>>> import numpy as np
>>> np.set_printoptions(precision=3, suppress=True, linewidth=140)
>>> K = np.loadtxt("a.csv", delimiter=",")
>>> K
array([[  2.176,   2.526,  -3.465],
       [ -0.253,  -3.372,  -5.707],
       [  2.987,   2.274,   5.113],
       [  2.75 , -10.646,   3.809],
       [ -4.309,   2.318,   6.273],
       [  0.433,  -0.642,  -1.296],
       [ -0.088,   0.481,   1.414],
       [  6.196,  -4.395,  -3.707],
       [  5.899,  -1.198,   7.879],
       [  0.732,   3.121,   6.229],
       [ -1.732,  -4.468,  -3.539],
       [ -5.268,   3.823,  12.926],
       [ -1.555,   1.464,  -1.153],
       [  3.941,  -7.217,   4.337],
       [ -0.497,   0.31 ,   5.039],
       [ -3.035,   1.281,  -5.598],
       [  2.395,  -1.587,  -2.662],
       [ -3.252,  -4.162,   6.878],
       [  3.752,  -6.665,  -8.499],
       [  3.072,  -5.287,   1.301],
       [  7.107,   0.172,  -6.557],
       [ -7.067,   4.646,  -3.548],
       [ -4.669,  -4.076,  -1.008],
       [ -2.166,  -1.021,   0.242],
       [ -1.588,   0.755,   1.322],
       [  0.68 ,   0.839,  13.511],
       [  1.872,  -6.362,  -1.246],
       [ -1.47 ,  -1.247,   0.757],
       [  0.924,   2.835,  -6.936],
       [  0.626,   7.307,   6.215],
       [  1.853,   7.966,  -3.881]])
>>> x = np.array([-9, -5, 7])
>>> h1 = np.maximum(K @ x, 0)
>>> np.tanh(K @ x)
array([-1.   , -1.   , -0.986,  1.   ,  1.   , -1.   ,  1.   , -1.   ,  1.   ,  1.   ,  1.   ,  1.   , -0.884,  1.   ,  1.   , -1.   ,
       -1.   ,  1.   , -1.   ,  1.   , -1.   ,  1.   ,  1.   ,  1.   ,  1.   ,  1.   ,  1.   ,  1.   , -1.   ,  0.871, -1.   ])
>>> K.T @ h1
array([-1356.031,  -783.454,  4445.352])
>>> x = np.array([2, -2, 1])
>>> rhs = K @ x
>>> np.linalg.lstsq(K, rhs)[0]
array([ 2., -2.,  1.])
>>> np.linalg.solve(K.T @ K, K.T @ rhs)
array([ 2., -2.,  1.])
>>> rng = np.random.default_rng(5956)
>>> rhs = rhs + 0.3 * rng.normal(size=31)
>>> rhs
array([ -4.062,   0.975,   6.53 ,  30.914,  -6.942,   1.245,   0.02 ,  17.549,  21.721,   1.336,   2.03 ,  -5.2  ,  -7.454,  26.306,
         3.238, -13.737,   4.976,   8.344,  12.46 ,  17.537,   7.386, -27.046,  -2.504,  -1.451,  -3.205,  12.631,  15.38 ,   0.352,
       -10.677,  -7.489, -15.739])
>>> b, *_ = np.linalg.lstsq(K, rhs)
>>> [round(float(np.linalg.norm(np.linalg.solve(K.T @ K + lam * np.eye(3), K.T @ rhs))), 2) for lam in (0, 1, 10, 100)]
[2.98, 2.97, 2.93, 2.52]
>>> b
array([ 1.985, -1.999,  0.973])
>>> round(float(np.linalg.norm(rhs - K @ b)), 3)
1.406
>>> A = np.array([[-22.0, -0.1, 0.8],
...     [32.0, 0.8, -0.5],
...     [48.0, 3.6, 0.6],
...     [14.0, -0.3, 0.4]])
>>> np.linalg.norm(A, axis=1)
array([22.015, 32.014, 48.139, 14.009])
>>> round(float(np.linalg.norm(A, "nuc")), 3)
66.414
>>> np.linalg.norm(A, axis=1).argmax()
np.int64(2)
>>> np.round(np.linalg.norm(A) ** 2 / np.linalg.norm(A, 2) ** 2, 3)
np.float64(1.001)
>>> round(np.linalg.norm(A[1] - A[2]), 3)
np.float64(16.28)
>>> np.linalg.norm(A, axis=0)
array([63.309,  3.701,  1.187])
>>> proj = A @ np.linalg.solve(A.T @ A, A.T)
>>> np.linalg.matrix_rank(np.eye(4) - proj)
np.int64(1)
>>> proj
array([[ 0.585, -0.475,  0.101,  0.086],
       [-0.475,  0.458,  0.116,  0.098],
       [ 0.101,  0.116,  0.975, -0.021],
       [ 0.086,  0.098, -0.021,  0.982]])
>>> np.allclose(proj @ proj, proj)
True
>>> proj @ A[:, 1]
array([-0.1,  0.8,  3.6, -0.3])
>>> Y = np.array([[0, 1, 3], [2, 2, 2]])
>>> cent = np.kron(Y, A)
>>> np.round(np.linalg.norm(cent, 2), 3), round(np.linalg.norm(Y, 2) * np.linalg.norm(A, 2), 3)
(np.float64(276.74), np.float64(276.74))
>>> np.linalg.matrix_rank(cent)
np.int64(6)
>>> cent.shape
(8, 9)
>>> cent
array([[ -0. ,  -0. ,   0. , -22. ,  -0.1,   0.8, -66. ,  -0.3,   2.4],
       [  0. ,   0. ,  -0. ,  32. ,   0.8,  -0.5,  96. ,   2.4,  -1.5],
       [  0. ,   0. ,   0. ,  48. ,   3.6,   0.6, 144. ,  10.8,   1.8],
       [  0. ,  -0. ,   0. ,  14. ,  -0.3,   0.4,  42. ,  -0.9,   1.2],
       [-44. ,  -0.2,   1.6, -44. ,  -0.2,   1.6, -44. ,  -0.2,   1.6],
       [ 64. ,   1.6,  -1. ,  64. ,   1.6,  -1. ,  64. ,   1.6,  -1. ],
       [ 96. ,   7.2,   1.2,  96. ,   7.2,   1.2,  96. ,   7.2,   1.2],
       [ 28. ,  -0.6,   0.8,  28. ,  -0.6,   0.8,  28. ,  -0.6,   0.8]])
>>> mat = np.array([[-0.2, 2.0, 0.6, 0.7, 1.9],
...     [-0.3, 0.9, 0.1, -0.1, -1.0],
...     [-0.9, -0.2, 1.4, -1.0, -1.0],
...     [0.7, -0.3, 0.3, 0.7, -0.5],
...     [-0.5, -2.3, 1.7, 0.8, -0.9],
...     [0.0, 1.4, 0.3, -1.7, 0.9]])
>>> mat[:, 0] *= 20
>>> mat
array([[ -4. ,   2. ,   0.6,   0.7,   1.9],
       [ -6. ,   0.9,   0.1,  -0.1,  -1. ],
       [-18. ,  -0.2,   1.4,  -1. ,  -1. ],
       [ 14. ,  -0.3,   0.3,   0.7,  -0.5],
       [-10. ,  -2.3,   1.7,   0.8,  -0.9],
       [  0. ,   1.4,   0.3,  -1.7,   0.9]])
>>> # column 0 dominates
>>> Y = np.c_[mat[:, :2] @ np.array([[2, 2], [0, 0]]), np.array([2, 0, 1, 4, 1, 2])]
>>> Y
array([[ -8.,  -8.,   2.],
       [-12., -12.,   0.],
       [-36., -36.,   1.],
       [ 28.,  28.,   4.],
       [-20., -20.,   1.],
       [  0.,   0.,   2.]])
>>> np.round(np.linalg.norm(Y - mat @ np.linalg.lstsq(mat, Y)[0], axis=0), 3) + 0
array([0.   , 0.   , 0.438])
